% python3 -q
>>> import numpy as np
>>> import numpy.linalg as la
>>> np.set_printoptions(suppress=True, linewidth=140)
>>> def tidy(a):
...     return np.round(a, 2) + 0
... 
>>> J = np.load("run11.npy")
>>> print(J)
[[-2  1 -2  1]
 [ 1 -1  1 -1]
 [-2  1 -2  1]
 [ 1 -1  1 -1]]
>>> # column 2 repeats column 0
>>> left, sig, VT = la.svd(J)
>>> V = VT[:(sig > 1e-8).sum()]
>>> rng = np.random.default_rng(371)
>>> x0 = J[3] + 2 * J[0] + rng.integers(2) * np.eye(4)[3]
>>> print(x0)
[-3.  1. -3.  2.]
>>> print(np.allclose(V.T @ V @ x0, x0))
False
>>> print(tidy(np.diag(V.T @ V)))
[0.5 0.5 0.5 0.5]
>>> print(tidy(la.norm(x0 - V.T @ V @ x0)))
0.71
>>> r0, r1 = J[3], J[1]
>>> print(r0 @ r1)
4
>>> pr = (r0 @ r1) / (r0 @ r0) * r0
>>> print(la.matrix_rank(np.outer(r0, r1)))
1
>>> print(pr)
[ 1. -1.  1. -1.]
>>> print(np.outer(r0, r1))
[[ 1 -1  1 -1]
 [-1  1 -1  1]
 [ 1 -1  1 -1]
 [-1  1 -1  1]]
>>> print((r1 - pr) @ r0)
0.0
>>> print(np.argsort(-la.norm(J, axis=0).round(6), kind="stable")[:3])
[0 2 1]
>>> print(tidy(la.norm(J, 2) / la.norm(J)))
0.99
>>> print(la.cond(J) > 100)
True
>>> t3 = np.stack([J, -3 * J, J[::-1]])
>>> print(np.einsum("bij,cij->bc", t3, t3))
[[ 28 -84 -24]
 [-84 252  72]
 [-24  72  28]]
>>> print((t3 @ J.T).shape)
(3, 4, 4)
>>> print(la.matrix_rank(t3))
[2 2 2]
>>> print(t3.sum(axis=0))
[[ 5 -3  5 -3]
 [-4  3 -4  3]
 [ 5 -3  5 -3]
 [-4  3 -4  3]]
>>> data = np.load("a.npy")
>>> print(data)
[[ 0.42  1.22 -1.   -0.62 -0.73  0.86  0.26 -2.26 -0.15  0.09 -0.65  0.21]
 [-1.07 -0.04  0.54  0.57  0.95 -0.89 -0.08  1.53 -0.17 -0.84  1.25 -0.82]
 [ 0.21 -0.84  0.43  0.17 -0.05 -0.12 -0.47  1.19  0.16  0.63 -0.37  0.42]
 [-0.71 -0.75  0.56  0.36  0.59 -1.41 -0.13  0.76  0.14  0.27  1.51 -0.42]
 [-0.14 -1.14  0.36  0.06  0.27 -0.04 -0.28  1.38  0.18  0.32  0.27  0.68]]
>>> ang = np.radians(72)
>>> Rm = np.eye(12)
>>> Rm[5, 5] = Rm[10, 10] = np.cos(ang)
>>> Rm[5, 10], Rm[10, 5] = -np.sin(ang), np.sin(ang)
>>> print(tidy(Rm))
[[ 1.    0.    0.    0.    0.    0.    0.    0.    0.    0.    0.    0.  ]
 [ 0.    1.    0.    0.    0.    0.    0.    0.    0.    0.    0.    0.  ]
 [ 0.    0.    1.    0.    0.    0.    0.    0.    0.    0.    0.    0.  ]
 [ 0.    0.    0.    1.    0.    0.    0.    0.    0.    0.    0.    0.  ]
 [ 0.    0.    0.    0.    1.    0.    0.    0.    0.    0.    0.    0.  ]
 [ 0.    0.    0.    0.    0.    0.31  0.    0.    0.    0.   -0.95  0.  ]
 [ 0.    0.    0.    0.    0.    0.    1.    0.    0.    0.    0.    0.  ]
 [ 0.    0.    0.    0.    0.    0.    0.    1.    0.    0.    0.    0.  ]
 [ 0.    0.    0.    0.    0.    0.    0.    0.    1.    0.    0.    0.  ]
 [ 0.    0.    0.    0.    0.    0.    0.    0.    0.    1.    0.    0.  ]
 [ 0.    0.    0.    0.    0.    0.95  0.    0.    0.    0.    0.31  0.  ]
 [ 0.    0.    0.    0.    0.    0.    0.    0.    0.    0.    0.    1.  ]]
>>> out = data @ Rm.T
>>> print(tidy(out))
[[ 0.42  1.22 -1.   -0.62 -0.73  0.88  0.26 -2.26 -0.15  0.09  0.62  0.21]
 [-1.07 -0.04  0.54  0.57  0.95 -1.46 -0.08  1.53 -0.17 -0.84 -0.46 -0.82]
 [ 0.21 -0.84  0.43  0.17 -0.05  0.31 -0.47  1.19  0.16  0.63 -0.23  0.42]
 [-0.71 -0.75  0.56  0.36  0.59 -1.87 -0.13  0.76  0.14  0.27 -0.87 -0.42]
 [-0.14 -1.14  0.36  0.06  0.27 -0.27 -0.28  1.38  0.18  0.32  0.05  0.68]]
>>> print(np.allclose(data @ data.T, out @ out.T))
True
>>> print(tidy(np.abs(out - data).max(axis=0)))
[0.   0.   0.   0.   0.   0.57 0.   0.   0.   0.   2.38 0.  ]
>>> print(tidy(la.det(Rm)), tidy(np.trace(Rm)))
1.0 10.62
>>> print(np.allclose(la.norm(data, axis=1), la.norm(out, axis=1)))
True
>>> x0 = np.array([1, 0, -2, 0, 1, 2, 1, 2, 1, 1, -1, -1])
>>> print(tidy(data @ (2 * x0)))
[-0.94 -2.88  3.42 -6.7   2.72]
>>> print(tidy((data * x0).sum(axis=1)))
[-0.47 -1.44  1.71 -3.35  1.36]
>>> print(data * x0)
[[ 0.42  0.    2.   -0.   -0.73  1.72  0.26 -4.52 -0.15  0.09  0.65 -0.21]
 [-1.07 -0.   -1.08  0.    0.95 -1.78 -0.08  3.06 -0.17 -0.84 -1.25  0.82]
 [ 0.21 -0.   -0.86  0.   -0.05 -0.24 -0.47  2.38  0.16  0.63  0.37 -0.42]
 [-0.71 -0.   -1.12  0.    0.59 -2.82 -0.13  1.52  0.14  0.27 -1.51  0.42]
 [-0.14 -0.   -0.72  0.    0.27 -0.08 -0.28  2.76  0.18  0.32 -0.27 -0.68]]
>>> print(tidy(data @ x0))
[-0.47 -1.44  1.71 -3.35  1.36]
>>> print((data @ x0).argmax())
2
>>> print(data @ np.eye(12)[9])
[ 0.09 -0.84  0.63  0.27  0.32]
>>> print(tidy(data @ np.ones(12)))
[-2.35  0.93  1.36  0.77  1.92]
>>> x0 @ data
Traceback (most recent call last):
  File "<python-input-51>", line 1, in <module>
    x0 @ data
    ~~~^~~~~~
ValueError: matmul: Input operand 1 has a mismatch in its core dimension 0, with gufunc signature (n?,k),(k,m?)->(n?,m?) (size 5 is different from 12)
>>> m1 = np.loadtxt("test11.csv", delimiter=",")
>>> print(m1)
[[0. 0. 2. 2. 1. 1. 2. 0. 2. 0. 2.]
 [0. 0. 2. 2. 2. 0. 0. 0. 1. 2. 2.]
 [0. 0. 0. 2. 2. 1. 2. 0. 2. 2. 1.]
 [0. 0. 0. 0. 1. 1. 2. 1. 1. 2. 1.]
 [0. 0. 0. 0. 0. 2. 0. 0. 0. 0. 2.]
 [0. 0. 0. 0. 0. 0. 2. 2. 0. 1. 2.]
 [0. 0. 0. 0. 0. 0. 0. 2. 2. 2. 0.]
 [0. 0. 0. 0. 0. 0. 0. 0. 0. 1. 0.]
 [0. 0. 0. 0. 0. 0. 0. 0. 0. 2. 0.]
 [0. 0. 0. 0. 0. 0. 0. 0. 0. 0. 0.]
 [0. 0. 0. 0. 0. 0. 0. 0. 0. 0. 0.]]
>>> try:
...     la.inv(m1)
... except la.LinAlgError as e:
...     print("failed:", e)
... 
failed: Singular matrix
>>> print(la.lstsq(m1[:-1].T, m1[-1])[2])
8
>>> print(np.allclose(m1[:-1].T @ la.lstsq(m1[:-1].T, m1[-1])[0], m1[-1]))
True
>>> rk = la.matrix_rank(m1)
>>> print(rk)
8
>>> N = la.svd(m1)[2][rk:].T
>>> print(np.allclose(m1 @ N, 0))
True
>>> left, sig, VT = la.svd(m1)
>>> print(tidy(sig))
[8.49 4.04 3.37 2.45 2.26 1.93 0.99 0.67 0.   0.   0.  ]
>>> out = left[:, :8] @ np.diag(sig[:8]) @ VT[:8]
>>> print(tidy(out))
[[0. 0. 2. 2. 1. 1. 2. 0. 2. 0. 2.]
 [0. 0. 2. 2. 2. 0. 0. 0. 1. 2. 2.]
 [0. 0. 0. 2. 2. 1. 2. 0. 2. 2. 1.]
 [0. 0. 0. 0. 1. 1. 2. 1. 1. 2. 1.]
 [0. 0. 0. 0. 0. 2. 0. 0. 0. 0. 2.]
 [0. 0. 0. 0. 0. 0. 2. 2. 0. 1. 2.]
 [0. 0. 0. 0. 0. 0. 0. 2. 2. 2. 0.]
 [0. 0. 0. 0. 0. 0. 0. 0. 0. 1. 0.]
 [0. 0. 0. 0. 0. 0. 0. 0. 0. 2. 0.]
 [0. 0. 0. 0. 0. 0. 0. 0. 0. 0. 0.]
 [0. 0. 0. 0. 0. 0. 0. 0. 0. 0. 0.]]
>>> print(tidy(la.norm(m1 - out) / la.norm(m1)))
0.0
>>> print(la.matrix_rank(m1, rtol=0.1))
7
>>> print(tidy(la.norm(m1, 2) / la.norm(m1)))
0.79
>>> E = np.loadtxt("case12.csv", delimiter=",")
>>> print(E)
[[ 0.8   0.5   1.7  -0.2   0.4   0.4   0.3 ]
 [ 0.83  0.49  1.72 -0.19  0.38  0.38  0.27]
 [ 0.9   1.6   0.8  -0.4   0.1   1.1   1.1 ]
 [ 0.   -0.4  -0.1  -0.8   0.2   0.1   1.3 ]
 [ 1.2   0.7   0.8   0.8  -0.4   0.   -1.4 ]
 [ 0.2  -1.3   0.9   0.3  -2.2  -0.8   1.5 ]
 [ 1.6   0.8   1.    1.7  -0.6   1.4   0.7 ]
 [ 0.6  -1.5   0.7   0.1   2.5  -0.1   0.7 ]]
>>> print(tidy(la.norm(E)))
7.29
>>> print(tidy(E.sum(axis=1)))
[ 3.9   3.88  5.2   0.3   1.7  -1.4   6.6   3.  ]
>>> np.zeros(8, 7)
Traceback (most recent call last):
  File "<python-input-72>", line 1, in <module>
    np.zeros(8, 7)
    ~~~~~~~~^^^^^^
TypeError: Cannot interpret '7' as a data type
